$ python3 -q
>>> import numpy as np
>>> import numpy.linalg as la
>>> np.set_printoptions(suppress=True, linewidth=200)
>>> tidy = lambda a: np.round(a, 2) + 0
>>> F = np.load("a.npy")
>>> tidy(F)
array([[0.01, 0.02, 0.02, 0.03, 0.04, 0.03, 0.04, 0.01, 0.01],
       [0.02, 0.05, 0.05, 0.09, 0.12, 0.09, 0.12, 0.02, 0.02],
       [0.02, 0.05, 0.05, 0.09, 0.12, 0.09, 0.12, 0.02, 0.02],
       [0.03, 0.09, 0.09, 0.15, 0.21, 0.15, 0.21, 0.03, 0.03],
       [0.04, 0.12, 0.12, 0.21, 0.29, 0.21, 0.29, 0.04, 0.04],
       [0.03, 0.09, 0.09, 0.15, 0.21, 0.15, 0.21, 0.03, 0.03],
       [0.04, 0.12, 0.12, 0.21, 0.29, 0.21, 0.29, 0.04, 0.04],
       [0.01, 0.02, 0.02, 0.03, 0.04, 0.03, 0.04, 0.01, 0.01],
       [0.01, 0.02, 0.02, 0.03, 0.04, 0.03, 0.04, 0.01, 0.01]])
>>> r = la.matrix_rank(F)
>>> r
np.int64(1)
>>> ns = la.svd(F)[2][r:].T
>>> ns.shape
(9, 8)
>>> print([int(la.matrix_rank(F[:, :j + 1])) for j in range(9)])
[1, 1, 1, 1, 1, 1, 1, 1, 1]
>>> U, s, VT = la.svd(F, full_matrices=False)
>>> np.abs(U[:, 0]).round(6).argmax()
np.int64(4)
>>> tidy(U.T @ F @ VT.T)
array([[1., 0., 0., 0., 0., 0., 0., 0., 0.],
       [0., 0., 0., 0., 0., 0., 0., 0., 0.],
       [0., 0., 0., 0., 0., 0., 0., 0., 0.],
       [0., 0., 0., 0., 0., 0., 0., 0., 0.],
       [0., 0., 0., 0., 0., 0., 0., 0., 0.],
       [0., 0., 0., 0., 0., 0., 0., 0., 0.],
       [0., 0., 0., 0., 0., 0., 0., 0., 0.],
       [0., 0., 0., 0., 0., 0., 0., 0., 0.],
       [0., 0., 0., 0., 0., 0., 0., 0., 0.]])
>>> tidy(s)
array([1., 0., 0., 0., 0., 0., 0., 0., 0.])
>>> np.cumsum(s ** 2) / np.sum(s ** 2)
array([1., 1., 1., 1., 1., 1., 1., 1., 1.])
>>> print(tidy(np.abs(VT[0])))
[0.08 0.23 0.23 0.38 0.54 0.38 0.54 0.08 0.08]
>>> U.shape, s.shape, VT.shape
((9, 9), (9,), (9, 9))
>>> print(tidy(s / s[0]))
[1. 0. 0. 0. 0. 0. 0. 0. 0.]
>>> (s > 1e-8).sum()
np.int64(1)
>>> np.sqrt((s ** 2).sum()), tidy(la.norm(F))
(np.float64(1.0), np.float64(1.0))
>>> m1 = np.load("data.npy")
>>> m1
array([[ 0,  3,  5,  3, -3,  0, -2,  2, -2],
       [-3,  0,  0, -4, -2,  0,  0,  5, -3],
       [-5,  0,  0, -4,  3, -2,  2,  2,  2],
       [-3,  4,  4,  0,  4,  2,  4, -4, -4],
       [ 3,  2, -3, -4,  0,  2, -1, -3,  3],
       [ 0,  0,  2, -2, -2,  0, -2, -4,  1],
       [ 2,  0, -2, -4,  1,  2,  0,  2,  2],
       [-2, -5, -2,  4,  3,  4, -2,  0,  4],
       [ 2,  3, -2,  4, -3, -1, -2, -4,  0]])
>>> U, s, VT = la.svd(m1)
>>> V = VT[:(s > 1e-8).sum()]
>>> rng = np.random.default_rng(557)
>>> x = m1[2] + -3 * m1[1] + rng.integers(2) * np.eye(9)[4]
>>> x
array([  4.,   0.,   0.,   8.,  10.,  -2.,   2., -13.,  11.])
>>> print(tidy(np.diag(V.T @ V)))
[0.99 1.   1.   0.99 0.69 0.93 0.52 1.   0.88]
>>> la.matrix_rank(np.vstack([m1, x]))
np.int64(9)
>>> print(np.argsort(-la.norm(m1, axis=0).round(6), kind="stable")[:3])
[3 7 2]
>>> la.cond(m1) > 100
np.True_
>>> [round(float(x), 2) for x in la.svd(m1, compute_uv=False)[:3]]
[12.47, 12.47, 9.94]
>>> E = np.array([[0, 1, 0, 0, 0, 0, 0, 0],
...     [1, 0, 0, 0, 0, 0, 0, 0],
...     [0, 0, 0, 0, 0, 0, 0, 1],
...     [0, 0, 0, 0, 0, 0, 0, 1],
...     [0, 0, 0, 0, 0, 0, 0, 0],
...     [0, 0, 0, 0, 0, 0, 0, 0],
...     [0, 0, 0, 0, 0, 0, 0, 0],
...     [0, 0, 1, 1, 0, 0, 0, 0]])
>>> w, V = la.eigh(E)
>>> tidy(la.svd(E, compute_uv=False))
array([1.41, 1.41, 1.  , 1.  , 0.  , 0.  , 0.  , 0.  ])
>>> print(np.unique(w.round(6) + 0, return_counts=True)[1])
[1 1 4 1 1]
>>> np.abs(V[:, -1]).round(6).argmax()
np.int64(7)
>>> (w > 1e-8).sum(), (w < -1e-8).sum()
(np.int64(2), np.int64(2))
>>> tidy(V @ np.diag(w) @ V.T)
array([[0., 1., 0., 0., 0., 0., 0., 0.],
       [1., 0., 0., 0., 0., 0., 0., 0.],
       [0., 0., 0., 0., 0., 0., 0., 1.],
       [0., 0., 0., 0., 0., 0., 0., 1.],
       [0., 0., 0., 0., 0., 0., 0., 0.],
       [0., 0., 0., 0., 0., 0., 0., 0.],
       [0., 0., 0., 0., 0., 0., 0., 0.],
       [0., 0., 1., 1., 0., 0., 0., 0.]])
>>> tidy(np.abs(V[:, -1]))
array([0.  , 0.  , 0.5 , 0.5 , 0.  , 0.  , 0.  , 0.71])
>>> tidy(V.T @ V)
array([[1., 0., 0., 0., 0., 0., 0., 0.],
       [0., 1., 0., 0., 0., 0., 0., 0.],
       [0., 0., 1., 0., 0., 0., 0., 0.],
       [0., 0., 0., 1., 0., 0., 0., 0.],
       [0., 0., 0., 0., 1., 0., 0., 0.],
       [0., 0., 0., 0., 0., 1., 0., 0.],
       [0., 0., 0., 0., 0., 0., 1., 0.],
       [0., 0., 0., 0., 0., 0., 0., 1.]])
>>> U, s, VT = la.svd(E)
>>> np.argmax(s[:-1] / (s[1:] + 1e-6)) + 1
np.int64(4)
>>> tidy(s)
array([1.41, 1.41, 1.  , 1.  , 0.  , 0.  , 0.  , 0.  ])
>>> other = U[:, :4] @ np.diag(s[:4]) @ VT[:4]
>>> tidy(la.norm(E - other, 2)), s[4]
(np.float64(0.0), np.float64(0.0))
>>> la.matrix_rank(other)
np.int64(4)
>>> E @ E
array([[1, 0, 0, 0, 0, 0, 0, 0],
       [0, 1, 0, 0, 0, 0, 0, 0],
       [0, 0, 1, 1, 0, 0, 0, 0],
       [0, 0, 1, 1, 0, 0, 0, 0],
       [0, 0, 0, 0, 0, 0, 0, 0],
       [0, 0, 0, 0, 0, 0, 0, 0],
       [0, 0, 0, 0, 0, 0, 0, 0],
       [0, 0, 0, 0, 0, 0, 0, 2]])
>>> np.argwhere(np.triu(E))
array([[0, 1],
       [2, 7],
       [3, 7]])
>>> E.sum(axis=0)
array([1, 1, 1, 1, 0, 0, 0, 2])
>>> low = np.diag(E.sum(axis=1)) - E
>>> print(la.matrix_rank(low))
3
>>> print(low)
[[ 1 -1  0  0  0  0  0  0]
 [-1  1  0  0  0  0  0  0]
 [ 0  0  1  0  0  0  0 -1]
 [ 0  0  0  1  0  0  0 -1]
 [ 0  0  0  0  0  0  0  0]
 [ 0  0  0  0  0  0  0  0]
 [ 0  0  0  0  0  0  0  0]
 [ 0  0 -1 -1  0  0  0  2]]
>>> (la.eigvalsh(low) < 1e-8).sum()
np.int64(5)
>>> tidy(la.eigvalsh(low))
array([0., 0., 0., 0., 0., 1., 2., 3.])
>>> low @ np.ones(8)
array([0., 0., 0., 0., 0., 0., 0., 0.])
>>> r = la.matrix_rank(E)
>>> r
np.int64(4)
>>> ns = la.svd(E)[2][r:].T
>>> ns.shape
(8, 4)
>>> [int(la.matrix_rank(np.delete(E, i, axis=0))) for i in range(8)]
[3, 3, 4, 4, 4, 4, 4, 3]
>>> u = np.array([1, 2, 2])
>>> print(np.polyval(u, E[6]))
[2 2 2 2 2 2 2 2]
>>> np.convolve(E[6], u)
array([0, 0, 0, 0, 0, 0, 0, 0, 0, 0])
>>> u = np.array([2, 2, 1, 1, 2, 2, 1, 2, 2, 1, 1, 2]) + 0.5
>>> M = np.eye(12) - 2 * np.outer(u, u) / (u @ u)
>>> print(tidy(M))
[[ 0.77 -0.23 -0.14 -0.14 -0.23 -0.23 -0.14 -0.23 -0.23 -0.14 -0.14 -0.23]
 [-0.23  0.77 -0.14 -0.14 -0.23 -0.23 -0.14 -0.23 -0.23 -0.14 -0.14 -0.23]
 [-0.14 -0.14  0.92 -0.08 -0.14 -0.14 -0.08 -0.14 -0.14 -0.08 -0.08 -0.14]
 [-0.14 -0.14 -0.08  0.92 -0.14 -0.14 -0.08 -0.14 -0.14 -0.08 -0.08 -0.14]
 [-0.23 -0.23 -0.14 -0.14  0.77 -0.23 -0.14 -0.23 -0.23 -0.14 -0.14 -0.23]
 [-0.23 -0.23 -0.14 -0.14 -0.23  0.77 -0.14 -0.23 -0.23 -0.14 -0.14 -0.23]
 [-0.14 -0.14 -0.08 -0.08 -0.14 -0.14  0.92 -0.14 -0.14 -0.08 -0.08 -0.14]
 [-0.23 -0.23 -0.14 -0.14 -0.23 -0.23 -0.14  0.77 -0.23 -0.14 -0.14 -0.23]
 [-0.23 -0.23 -0.14 -0.14 -0.23 -0.23 -0.14 -0.23  0.77 -0.14 -0.14 -0.23]
 [-0.14 -0.14 -0.08 -0.08 -0.14 -0.14 -0.08 -0.14 -0.14  0.92 -0.08 -0.14]
 [-0.14 -0.14 -0.08 -0.08 -0.14 -0.14 -0.08 -0.14 -0.14 -0.08  0.92 -0.14]
 [-0.23 -0.23 -0.14 -0.14 -0.23 -0.23 -0.14 -0.23 -0.23 -0.14 -0.14  0.77]]
>>> other = la.inv(M)
>>> tidy(M @ other)
array([[1., 0., 0., 0., 0., 0., 0., 0., 0., 0., 0., 0.],
       [0., 1., 0., 0., 0., 0., 0., 0., 0., 0., 0., 0.],
       [0., 0., 1., 0., 0., 0., 0., 0., 0., 0., 0., 0.],
       [0., 0., 0., 1., 0., 0., 0., 0., 0., 0., 0., 0.],
       [0., 0., 0., 0., 1., 0., 0., 0., 0., 0., 0., 0.],
       [0., 0., 0., 0., 0., 1., 0., 0., 0., 0., 0., 0.],
       [0., 0., 0., 0., 0., 0., 1., 0., 0., 0., 0., 0.],
       [0., 0., 0., 0., 0., 0., 0., 1., 0., 0., 0., 0.],
       [0., 0., 0., 0., 0., 0., 0., 0., 1., 0., 0., 0.],
       [0., 0., 0., 0., 0., 0., 0., 0., 0., 1., 0., 0.],
       [0., 0., 0., 0., 0., 0., 0., 0., 0., 0., 1., 0.],
       [0., 0., 0., 0., 0., 0., 0., 0., 0., 0., 0., 1.]])
>>> tidy(la.slogdet(M)[0])
np.float64(-1.0)
>>> u = np.array([-4, -9, 7, 0, -8])
>>> J = u[np.abs(np.subtract.outer(np.arange(5), np.arange(5)))]
>>> J
array([[-4, -9,  7,  0, -8],
       [-9, -4, -9,  7,  0],
       [ 7, -9, -4, -9,  7],
       [ 0,  7, -9, -4, -9],
       [-8,  0,  7, -9, -4]])
>>> np.all(la.eigvalsh(J) > 0)
np.False_
>>> other = J / la.norm(J, axis=1, keepdims=True)
>>> G = other @ other.T
>>> np.argwhere(np.triu(np.abs(G) > 0.95, 1))
array([], shape=(0, 2), dtype=int64)
>>> (np.abs(G) > 0.9).astype(int)
array([[1, 0, 0, 0, 0],
       [0, 1, 0, 0, 0],
       [0, 0, 1, 0, 0],
       [0, 0, 0, 1, 0],
       [0, 0, 0, 0, 1]])
>>> print(tidy(np.degrees(np.arccos(np.clip(G[0, 2], -1, 1)))))
97.4
>>> tidy(G)
array([[ 1.  ,  0.04, -0.13, -0.25,  0.54],
       [ 0.04,  1.  , -0.22,  0.11, -0.25],
       [-0.13, -0.22,  1.  , -0.22, -0.13],
       [-0.25,  0.11, -0.22,  1.  ,  0.04],
       [ 0.54, -0.25, -0.13,  0.04,  1.  ]])
>>> w, V = la.eig(G)
>>> tidy(np.sort(la.eigvals(G @ G)))
array([0.1 , 0.44, 1.07, 1.85, 2.65])
>>> u, v = J[0], J[2]
>>> print(u @ v)
-31
>>> p = (u @ v) / (u @ u) * u
>>> tidy(p)
array([ 0.59,  1.33, -1.03,  0.  ,  1.18])
>>> print(tidy(v - p))
[  6.41 -10.33  -2.97  -9.     5.82]
>>> np.einsum("ii->", J)
np.int64(-20)
>>> np.einsum("ij,ji->", J, J)
np.int64(1150)
>>> data = np.load("test18.npy")
>>> print(data)
[[13  3  1  0 -2]
 [ 0 15 -3 -1  1]
 [-3 -2  7  0  0]
 [-2  3 -3 13  2]
 [-2  0  2  1  8]]
>>> z = rng.permutation(5)
>>> other = data[:, z] * rng.choice([-1, 1], 5)
>>> other
array([[ -2,   0,  -1, -13,  -3],
       [  1,   1,   3,   0, -15],
       [  0,   0,  -7,   3,   2],
       [  2, -13,   3,   2,  -3],
       [  8,  -1,  -2,   2,   0]])
>>> U, _, VT = la.svd(data.T @ other)
>>> print(z)
[4 3 2 0 1]
>>> th = np.radians(120)
>>> r_ = np.eye(5)
>>> r_[4, 4] = r_[1, 1] = np.cos(th)
>>> r_[4, 1], r_[1, 4] = -np.sin(th), np.sin(th)
>>> print(tidy(r_))
[[ 1.    0.    0.    0.    0.  ]
 [ 0.   -0.5   0.    0.    0.87]
 [ 0.    0.    1.    0.    0.  ]
 [ 0.    0.    0.    1.    0.  ]
 [ 0.   -0.87  0.    0.   -0.5 ]]
>>> other = data @ r_.T
>>> print(np.allclose(data @ data.T, other @ other.T))
True
>>> tidy(la.svd(data, compute_uv=False)), tidy(la.svd(other, compute_uv=False))
(array([16.98, 15.14, 11.61,  7.95,  5.81]), array([16.98, 15.14, 11.61,  7.95,  5.81]))
>>> feats = np.array([[2, 2, 1, 0, -2, -1, -1, 3, 3],
...     [-3, -2, -2, -1, 0, -2, -2, 2, 0],
...     [3, 0, -1, -3, 0, 2, 2, 1, -3],
...     [-3, 0, 0, -1, 3, -1, 3, 0, -3],
...     [-1, -3, 0, -1, -1, -2, 3, 1, 3],
...     [3, 3, 0, -1, -2, 3, 0, 3, -3],
...     [-3, -3, 0, 0, 3, -3, 3, -2, 1],
...     [1, -2, 3, 2, 3, 3, 2, -1, -1],
...     [-1, 2, 2, 3, -1, 3, -3, -3, 2]])
>>> print(feats)
[[ 2  2  1  0 -2 -1 -1  3  3]
 [-3 -2 -2 -1  0 -2 -2  2  0]
 [ 3  0 -1 -3  0  2  2  1 -3]
 [-3  0  0 -1  3 -1  3  0 -3]
 [-1 -3  0 -1 -1 -2  3  1  3]
 [ 3  3  0 -1 -2  3  0  3 -3]
 [-3 -3  0  0  3 -3  3 -2  1]
 [ 1 -2  3  2  3  3  2 -1 -1]
 [-1  2  2  3 -1  3 -3 -3  2]]
>>> feats @ feats
array([[  3,   6,  12,  13,   3,  18, -16,  -4,   2],
       [ -1,  -6,   9,  15,   7,  10,  -2, -19,   2],
       [ 16,  -2,   1,  -3,  -7,  -8,   3,  18,  10],
       [-15, -33,  -9, -10,  14, -23,  27,  -6,   3],
       [ -6,  -4,  14,  18,  13,   7,   3, -32,  11],
       [ 17,   3,   0,  -6,  -1,   5,  -3,  28, -12],
       [-21, -21,  -1,   2,  11, -18,  20, -28,  16],
       [ 11,   0,  -3, -20,  -1,  -2,  31,  14, -11],
       [  3,  25, -12, -13, -14,  15, -14,  14, -26]])
>>> np.allclose(feats @ feats.T, feats.T @ feats)
False
>>> print((feats + feats.T) / 2)
[[ 2.  -0.5  2.  -1.5 -1.5  1.  -2.   2.   1. ]
 [-0.5 -2.  -1.  -0.5 -1.5  0.5 -2.5  0.   1. ]
 [ 2.  -1.  -1.  -1.5  0.   1.   1.   2.  -0.5]
 [-1.5 -0.5 -1.5 -1.   1.  -1.   1.5  1.   0. ]
 [-1.5 -1.5  0.   1.  -1.  -2.   3.   2.   1. ]
 [ 1.   0.5  1.  -1.  -2.   3.  -1.5  3.   0. ]
 [-2.  -2.5  1.   1.5  3.  -1.5  3.   0.  -1. ]
 [ 2.   0.   2.   1.   2.   3.   0.  -1.  -2. ]
 [ 1.   1.  -0.5  0.   1.   0.  -1.  -2.   2. ]]
>>> tidy(la.det(feats))
np.float64(-17730.0)
>>> tidy(np.sort(np.abs(la.eigvals(feats))))
array([0.55, 2.48, 2.86, 2.86, 3.56, 4.5 , 4.5 , 4.69, 4.69])
>>> (feats - feats.T) / 2
array([[ 0. ,  2.5, -1. ,  1.5, -0.5, -2. ,  1. ,  1. ,  2. ],
       [-2.5,  0. , -1. , -0.5,  1.5, -2.5,  0.5,  2. , -1. ],
       [ 1. ,  1. ,  0. , -1.5,  0. ,  1. ,  1. , -1. , -2.5],
       [-1.5,  0.5,  1.5,  0. ,  2. ,  0. ,  1.5, -1. , -3. ],
       [ 0.5, -1.5,  0. , -2. ,  0. ,  0. ,  0. , -1. ,  2. ],
       [ 2. ,  2.5, -1. ,  0. ,  0. ,  0. ,  1.5,  0. , -3. ],
       [-1. , -0.5, -1. , -1.5,  0. , -1.5,  0. , -2. ,  2. ],
       [-1. , -2. ,  1. ,  1. ,  1. ,  0. ,  2. ,  0. ,  1. ],
       [-2. ,  1. ,  2.5,  3. , -2. ,  3. , -2. , -1. ,  0. ]])
>>> W1 = np.array([[3, -5, -3, 2, -1, -1],
...     [2, 3, 0, 4, -1, 1],
...     [-1, -1, -4, -1, -2, 3],
...     [4, -1, 5, 2, 2, -1],
...     [-5, 0, 5, -4, 1, 0],
...     [3, -4, 2, 3, -5, 3],
...     [-5, 4, 3, 2, -1, -5],
...     [-1, 3, -3, 4, 1, 0],
...     [2, 5, 5, 3, 3, 3]])
>>> coef = np.array([2, 3, 2, 1, 3, 0])
>>> hid = np.maximum(feats @ W1 + coef, 0)
>>> la.matrix_rank(hid)
np.int64(6)
>>> print(hid)
[[26 22  0 36 13 14]
 [ 0 21  0  0 24  0]
 [ 0  0  0  7  0  0]
 [ 0 20 13  0  0  0]
 [ 0 38 12  2 21  0]
 [23  0  0 37  0  1]
 [ 0 32 40  0 25  0]
 [ 0  0 22  0  0  0]
 [49  0 23 12  0 36]]
>>> C = np.array([[2, 3], [0, -1], [0, -2], [0, -1], [2, -3], [-3, -1]])
>>> hid @ C
array([[  36,  -33],
       [  48,  -93],
       [   0,   -7],
       [   0,  -46],
       [  42, -127],
       [  43,   31],
       [  50, -187],
       [   0,  -44],
       [ -10,   53]])
>>> print((hid @ C).round(6).argmax(axis=1))
[0 0 0 0 0 0 0 0 1]
